$ python3 -q
>>> import numpy as np
>>> np.set_printoptions(precision=2, suppress=True, linewidth=120, floatmode="fixed")
>>> rd = lambda a: np.round(a, 2) + 0
>>> data = np.load("test10.npy")
>>> print(data)
[[ 2  4  2  3]
 [ 4 14  8 13]
 [ 2  8  5  8]
 [ 3 13  8 13]]
>>> # equal to its transpose
>>> print(np.linalg.cond(data) > 100)
True
>>> t = np.radians(36)
>>> Rm = np.eye(4)
>>> Rm[0, 0] = Rm[2, 2] = np.cos(t)
>>> Rm[0, 2], Rm[2, 0] = -np.sin(t), np.sin(t)
>>> print(rd(Rm))
[[ 0.81  0.00 -0.59  0.00]
 [ 0.00  1.00  0.00  0.00]
 [ 0.59  0.00  0.81  0.00]
 [ 0.00  0.00  0.00  1.00]]
>>> A2 = data @ Rm.T
>>> print(rd(np.linalg.det(Rm)), rd(np.trace(Rm)))
1.0 3.62
>>> print(rd(np.abs(A2 - data).max(axis=0)))
[5.47 0.00 0.82 0.00]
>>> print(np.allclose(np.linalg.norm(data, axis=1), np.linalg.norm(A2, axis=1)))
True
>>> vals, V = np.linalg.eigh(data)
>>> print(rd(V.T @ data @ V))
[[ 0.00  0.00  0.00  0.00]
 [ 0.00  0.21  0.00  0.00]
 [ 0.00  0.00  1.48  0.00]
 [ 0.00  0.00  0.00 32.31]]
>>> print(vals.sum(), np.trace(data))
34.0 34
>>> print(np.abs(V[:, -1]).round(6).argmax())
1
>>> print(rd(np.linalg.svd(data, compute_uv=False)))
[32.31  1.48  0.21  0.00]
>>> print((vals > 1e-8).sum(), (vals < -1e-8).sum())
3 0
>>> print(np.abs(np.diag(np.linalg.qr(data)[1])) > 1e-9)
[ True  True  True False]
>>> print(np.allclose(data[:-1].T @ np.linalg.lstsq(data[:-1].T, data[-1])[0], data[-1]))
True
>>> print(np.unique(data.round(6), axis=0).shape)
(4, 4)
>>> arr = np.load("m.npy")
>>> print(arr)
[[ 1.29 -1.64  2.14]
 [-2.07  2.70  0.90]
 [ 0.10  0.26 -0.19]
 [-1.07 -1.51  2.89]
 [-1.26 -0.01 -1.85]
 [-4.34 -2.80 -1.62]
 [ 1.55  2.56  1.92]
 [-2.20 -0.54 -2.67]
 [-0.01  0.07  4.22]
 [-2.98  0.05  0.69]
 [ 1.08  1.15  4.91]
 [-2.16  1.30  0.81]
 [-1.22  2.91 -0.46]
 [-1.84  0.99 -0.79]
 [-2.85  0.14 -0.11]
 [-2.54  1.38  0.68]
 [ 1.52  0.09  1.55]
 [-1.69 -0.34 -2.37]
 [ 2.45 -1.27 -1.35]
 [ 1.17 -0.09 -0.84]
 [ 1.07  1.20 -2.47]
 [-1.98 -1.30  0.41]
 [-0.06  0.09  0.91]]
>>> hat = arr @ np.linalg.solve(arr.T @ arr, arr.T)
>>> print(rd(np.diag(hat)))
[0.14 0.22 0.00 0.20 0.05 0.38 0.18 0.11 0.20 0.12 0.27 0.10 0.21 0.07 0.10 0.13 0.04 0.08 0.13 0.03 0.14 0.09 0.01]
>>> print(np.allclose(hat @ hat, hat))
True
>>> Xs = (arr - arr.mean(axis=0)) / arr.std(axis=0)
>>> print(np.argwhere(np.abs(Xs) > 2))
[[ 5  0]
 [ 5  1]
 [10  2]]
>>> print(rd(Xs.std(axis=0)))
[1.00 1.00 1.00]
>>> coef = np.linalg.lstsq(np.delete(Xs, 2, axis=1), Xs[:, 2])[0]
>>> print(np.abs(coef).argmax())
0
>>> print(rd(1 - np.var(Xs[:, 2] - np.delete(Xs, 2, axis=1) @ coef)))
0.09
>>> print(rd(coef))
[0.26 0.11]
>>> D = np.linalg.norm(arr[:, None] - arr[None], axis=-1)
>>> print(rd(D[:5, :5]))
[[0.00 5.63 3.23 2.48 5.01]
 [5.63 0.00 3.44 4.76 3.94]
 [3.23 3.44 0.00 3.74 2.16]
 [2.48 4.76 3.74 0.00 4.98]
 [5.01 3.94 2.16 4.98 0.00]]
>>> vec = np.array([2, 1, 1])
>>> y = arr @ vec
>>> print(rd(np.linalg.solve(arr.T @ arr, arr.T @ y)))
[2.00 1.00 1.00]
>>> rng = np.random.default_rng(7960)
>>> y = y + 0.3 * rng.normal(size=23)
>>> print(rd(y))
[  2.84  -0.74   0.01  -0.41  -4.59 -13.60   7.81  -7.99   4.34  -5.17   8.31  -2.13   0.40  -3.79  -5.97  -2.66   4.70
  -5.62   2.38   1.48   0.71  -5.30   0.67]
>>> coef, *_ = np.linalg.lstsq(arr, y)
>>> print([round(float(np.linalg.norm(np.linalg.solve(arr.T @ arr + lam * np.eye(3), arr.T @ y))), 2) for lam in (0, 1, 10, 100)])
[2.51, 2.48, 2.26, 1.22]
>>> Xs = arr - arr.mean(axis=0)
>>> U, s, VT = np.linalg.svd(Xs, full_matrices=False)
>>> print(np.abs(VT[0]).argmax())
2
>>> print(np.linalg.matrix_rank(Xs))
3
>>> print(rd(np.abs(VT[-1])))
[0.09 0.99 0.14]
>>> print(rd(s))
[10.36  7.57  6.57]
>>> print(rd(s ** 2 / (s ** 2).sum()))
[0.52 0.28 0.21]
>>> F = np.loadtxt("block7.csv", delimiter=",")
>>> print(F)
[[ 2.53  0.00  0.70]
 [ 3.26  0.10  0.90]
 [-3.57 -1.40 -1.30]
 [-3.35 -1.10 -1.10]
 [ 1.39 -0.50  0.50]
 [-4.25  0.00 -1.50]
 [ 1.14 -0.40  0.40]
 [ 2.77 -1.00  1.10]
 [-1.68  0.80 -0.30]
 [-5.82  0.10 -1.80]
 [ 2.10  1.50  0.80]
 [-1.02  0.60 -0.40]]
>>> # column 0 is much longer than the rest
>>> A2 = np.c_[F[:, :2] @ np.array([[3, 1], [-3, 1]]), np.array([-3, 1, -9, 4, 2, 5, 2, -9, 5, 1, 8, -5])]
>>> print(rd(A2))
[[  7.59   2.53  -3.00]
 [  9.48   3.36   1.00]
 [ -6.51  -4.97  -9.00]
 [ -6.75  -4.45   4.00]
 [  5.67   0.89   2.00]
 [-12.75  -4.25   5.00]
 [  4.62   0.74   2.00]
 [ 11.31   1.77  -9.00]
 [ -7.44  -0.88   5.00]
 [-17.76  -5.72   1.00]
 [  1.80   3.60   8.00]
 [ -4.86  -0.42  -5.00]]
>>> print(np.linalg.matrix_rank(A2))
3
>>> print(rd(np.linalg.lstsq(F, A2[:, 0])[0]))
[ 3.00 -3.00  0.00]
>>> print(rd(np.linalg.norm(A2 - F @ np.linalg.lstsq(F, A2)[0], axis=0)))
[ 0.00  0.00 14.65]
>>> hat = F @ np.linalg.solve(F.T @ F, F.T)
>>> print(np.allclose(hat @ hat, hat))
True
>>> print(rd(hat @ F[:, 1]))
[ 0.00  0.10 -1.40 -1.10 -0.50  0.00 -0.40 -1.00  0.80  0.10  1.50  0.60]
>>> mat = np.array([[0.5, 0.0, 0.5], [0.33, 0.67, 0.0], [0.0, 0.0, 1.0]])
>>> A2 = np.linalg.inv(mat)
>>> print(np.allclose(A2, mat.T))
False
>>> print(rd(np.linalg.cond(mat)))
3.04
>>> print((np.abs(A2) > 1e-9).astype(int))
[[1 0 1]
 [1 1 1]
 [0 0 1]]
>>> print(rd(np.linalg.inv(A2)))
[[0.50 0.00 0.50]
 [0.33 0.67 0.00]
 [0.00 0.00 1.00]]
>>> vec = np.array([-1, -1, 1])
>>> y = mat @ vec
>>> print(y)
[ 0.00 -1.00  1.00]
>>> print(rd(np.linalg.solve(mat, 3 * y)))
[-3.00 -3.00  3.00]
>>> G = np.cov(arr, rowvar=False)
>>> print(rd(np.corrcoef(arr[:, 2], arr[:, 0])[0, 1]))
0.28
>>> print(np.median(arr, axis=0))
[-1.22  0.09  0.41]
>>> print(np.argsort(-arr.std(axis=0).round(6), kind="stable"))
[2 0 1]
>>> print(rd(np.corrcoef(arr.T)))
[[1.00 0.10 0.28]
 [0.10 1.00 0.14]
 [0.28 0.14 1.00]]
>>> K = np.loadtxt("layer6.csv", delimiter=",")
>>> print(K)
[[ -0.02  -0.20   0.52  -0.07]
 [-13.28   2.07 -14.01  17.99]
 [ 27.82  -4.11  28.31 -36.39]]
>>> print(K - K[0])
[[  0.00   0.00   0.00   0.00]
 [-13.26   2.27 -14.53  18.06]
 [ 27.84  -3.91  27.79 -36.32]]
>>> print(rd(K.mean(axis=0)))
[ 4.84 -0.75  4.94 -6.16]
>>> print(np.unravel_index(np.abs(K).argmax(), K.shape))
(np.int64(2), np.int64(3))
>>> print(np.count_nonzero(K))
12
>>> hat = np.triu(np.array([[2, -1, 0, -2], [-2, 3, 1, -3], [1, 3, 1, -2], [-1, -2, 3, 3]]), 1) + np.eye(4)
>>> A2 = hat @ data @ np.linalg.inv(hat)
>>> print(hat @ data - data @ hat)
[[-10.00 -38.00 -28.00 -19.00]
 [ -7.00 -27.00 -33.00  35.00]
 [ -6.00 -24.00 -24.00  12.00]
 [  0.00   3.00 -13.00  61.00]]
>>> print(rd(np.linalg.det(A2)))
0.0
>>> print(np.linalg.matrix_rank(A2))
3
>>> w1 = np.array([[1, 0, 1, 3, 3, 2],
...     [2, 3, 1, 3, 3, 2],
...     [2, 0, 3, 3, 2, 3],
...     [0, 1, 2, 1, 0, 0]])
>>> coef = np.array([-2, -2, -1, 2, -1, 0])
>>> H = np.maximum(K @ w1 + coef, 0)
>>> print(np.linalg.matrix_rank(H))
3
>>> print(rd((H > 0).mean(axis=0)))
[0.33 0.33 0.67 0.67 0.33 0.67]
>>> print((H > 0).astype(int))
[[0 0 1 1 0 1]
 [0 1 0 0 0 0]
 [1 0 1 1 1 1]]
>>> basis = np.array([[-4, 0, -2], [0, 3, 3], [2, 2, -4], [4, 3, 5], [0, 5, 4], [0, 5, 5]])
>>> print(w1 @ basis)
[[10 36 31]
 [ 6 45 38]
 [10 40 22]
 [ 8 10  0]]
>>> lab = rng.integers(0, 2, 3)
>>> feats = np.array([[3, 3, -4], [3, 0, 1], [1, -5, 0]]) * (lab[:, None] == lab)
>>> print(feats)
[[ 3  3 -4]
 [ 3  0  1]
 [ 1 -5  0]]
>>> A2 = feats / np.linalg.norm(feats, axis=1, keepdims=True)
>>> G = A2 @ A2.T
>>> print((G - 2 * np.eye(3)).round(6).argmax(axis=1))
[1 0 1]
>>> print(rd(G))
[[ 1.00  0.27 -0.40]
 [ 0.27  1.00  0.19]
 [-0.40  0.19  1.00]]
>>> print(rd(np.linalg.norm(A2, axis=1)))
[1.00 1.00 1.00]
>>> O = feats.astype(float).copy()
>>> for j in range(3):
...     O[:, j] -= O[:, :j] @ (O[:, :j].T @ O[:, j])
...     O[:, j] /= np.linalg.norm(O[:, j])
... 
>>> print(rd(O.T @ feats))
[[ 4.36  0.92 -2.06]
 [ 0.00  5.76 -1.75]
 [ 0.00  0.00  3.11]]
>>> print(rd(O))
[[ 0.69  0.41 -0.60]
 [ 0.69 -0.11  0.72]
 [ 0.23 -0.90 -0.36]]
>>> T = np.stack([feats, 4 * feats, feats[::-1]])
>>> print(rd(np.linalg.norm(T, axis=(1, 2))))
[ 8.37 33.47  8.37]
>>> print(T.sum(axis=0))
[[ 16  10 -20]
 [ 18   0   6]
 [  8 -22  -4]]
>>> print(T.shape)
(3, 3, 3)
>>> print((T @ feats.T).shape)
(3, 3, 3)
>>> E = np.load("sample10.npy")
>>> print(E)
[[0 1 0 0]
 [0 0 0 1]
 [0 0 1 0]
 [1 0 0 0]]
>>> A2 = np.linalg.inv(E)
>>> print(E @ A2)
[[1.00 0.00 0.00 0.00]
 [0.00 1.00 0.00 0.00]
 [0.00 0.00 1.00 0.00]
 [0.00 0.00 0.00 1.00]]
>>> print(A2)
[[0.00 0.00 0.00 1.00]
 [1.00 0.00 0.00 0.00]
 [0.00 0.00 1.00 0.00]
 [0.00 1.00 0.00 0.00]]
>>> print(rd(np.linalg.det(E) * A2))
[[0.00 0.00 0.00 1.00]
 [1.00 0.00 0.00 0.00]
 [0.00 0.00 1.00 0.00]
 [0.00 1.00 0.00 0.00]]
>>> print(rd(np.linalg.slogdet(E)[0]))
1.0
>>> print((np.abs(A2) > 1e-9).astype(int))
[[0 0 0 1]
 [1 0 0 0]
 [0 0 1 0]
 [0 1 0 0]]
>>> print(rd(np.linalg.det(E[::-1])))
1.0
>>> print(rd(np.poly(E)))
[ 1.00 -1.00  0.00 -1.00  1.00]
>>> print(rd(np.linalg.eigvals(E)))
[-0.50+0.87j -0.50-0.87j  1.00+0.00j  1.00+0.00j]
>>> print(np.einsum("ij,ji->", E, E))
1
>>> print(rd(np.linalg.det(E.T)))
1.0
>>> print(rd(np.linalg.det(2 * E)), rd(np.linalg.det(E)))
16.0 1.0
>>> print(np.einsum("ii->", E))
1
>>> print(np.kron(np.eye(2, dtype=int), E))
[[0 1 0 0 0 0 0 0]
 [0 0 0 1 0 0 0 0]
 [0 0 1 0 0 0 0 0]
 [1 0 0 0 0 0 0 0]
 [0 0 0 0 0 1 0 0]
 [0 0 0 0 0 0 0 1]
 [0 0 0 0 0 0 1 0]
 [0 0 0 0 1 0 0 0]]
>>> print(E @ E)
[[0 0 0 1]
 [1 0 0 0]
 [0 0 1 0]
 [0 1 0 0]]
>>> print(rd(np.linalg.det(E)))
1.0
>>> print(np.linalg.matrix_power(E, 2))
[[0 0 0 1]
 [1 0 0 0]
 [0 0 1 0]
 [0 1 0 0]]
>>> print(rd(np.sort(np.abs(np.linalg.eigvals(E)))[::-1]))
[1.00 1.00 1.00 1.00]
>>> p = np.eye(4)[3]
>>> for _ in range(4):
...     p = p @ E
...     print(p.round(2))
... 
[1.00 0.00 0.00 0.00]
[0.00 1.00 0.00 0.00]
[0.00 0.00 0.00 1.00]
[1.00 0.00 0.00 0.00]
>>> hat = np.triu(np.array([[2, 3, 0, -1], [5, -4, -4, 4], [5, 4, 0, -3], [-3, 0, -3, 1]]), 1) + np.eye(4)
>>> A2 = hat @ E @ np.linalg.inv(hat)
>>> print(A2)
[[  -1.00    4.00   16.00   34.00]
 [   4.00  -12.00  -52.00 -103.00]
 [  -3.00    9.00   37.00   72.00]
 [   1.00   -3.00  -12.00  -23.00]]
>>> print(np.linalg.matrix_rank(A2))
4
>>> J = np.array([[1.0, 0.0, 0.0, 0.0],
...     [0.0, 0.5, 0.0, 0.5],
...     [0.0, 0.0, 1.0, 0.0],
...     [0.0, 0.0, 0.0, 1.0]])
>>> # triangular: eigenvalues sit on the diagonal
>>> A2 = J / np.sqrt((J ** 2).mean(axis=1, keepdims=True))
>>> print(A2[2])
[0.00 0.00 2.00 0.00]
>>> print(J - J.mean(axis=1, keepdims=True))
[[ 0.75 -0.25 -0.25 -0.25]
 [-0.25  0.25 -0.25  0.25]
 [-0.25 -0.25  0.75 -0.25]
 [-0.25 -0.25 -0.25  0.75]]
>>> print(np.linalg.matrix_rank(J - J.mean(axis=1, keepdims=True)))
3
>>> print((np.linalg.matrix_power((J != 0) + (J.T != 0) + np.eye(4), 4) > 0).astype(int))
[[1 0 0 0]
 [0 1 0 1]
 [0 0 1 0]
 [0 1 0 1]]
>>> O, V = np.linalg.qr(J[:, :1])[0], np.linalg.qr(J[:, 1:])[0]
>>> s = np.linalg.svd(O.T @ V, compute_uv=False)
>>> print(rd(np.linalg.norm(O @ O.T - V @ V.T, 2)))
1.0
>>> print(np.degrees(np.arccos(s.clip(0, 1))))
[90.00]
>>> print((s > 0.9).sum())
0
>>> print(s)
[0.00]
>>> basis = arr[[11, 18]].astype(float)
>>> for _ in range(5):
...     lab = np.linalg.norm(arr[:, None] - basis, axis=-1).argmin(axis=1)
...     basis = np.array([arr[lab == j].mean(axis=0) for j in range(2)])
... 
>>> print(lab)
[1 0 1 1 0 0 1 0 1 0 1 0 0 0 0 0 1 0 1 1 1 0 1]
>>> print(rd(basis[1] - basis[0]))
[ 3.09 -0.29  1.78]
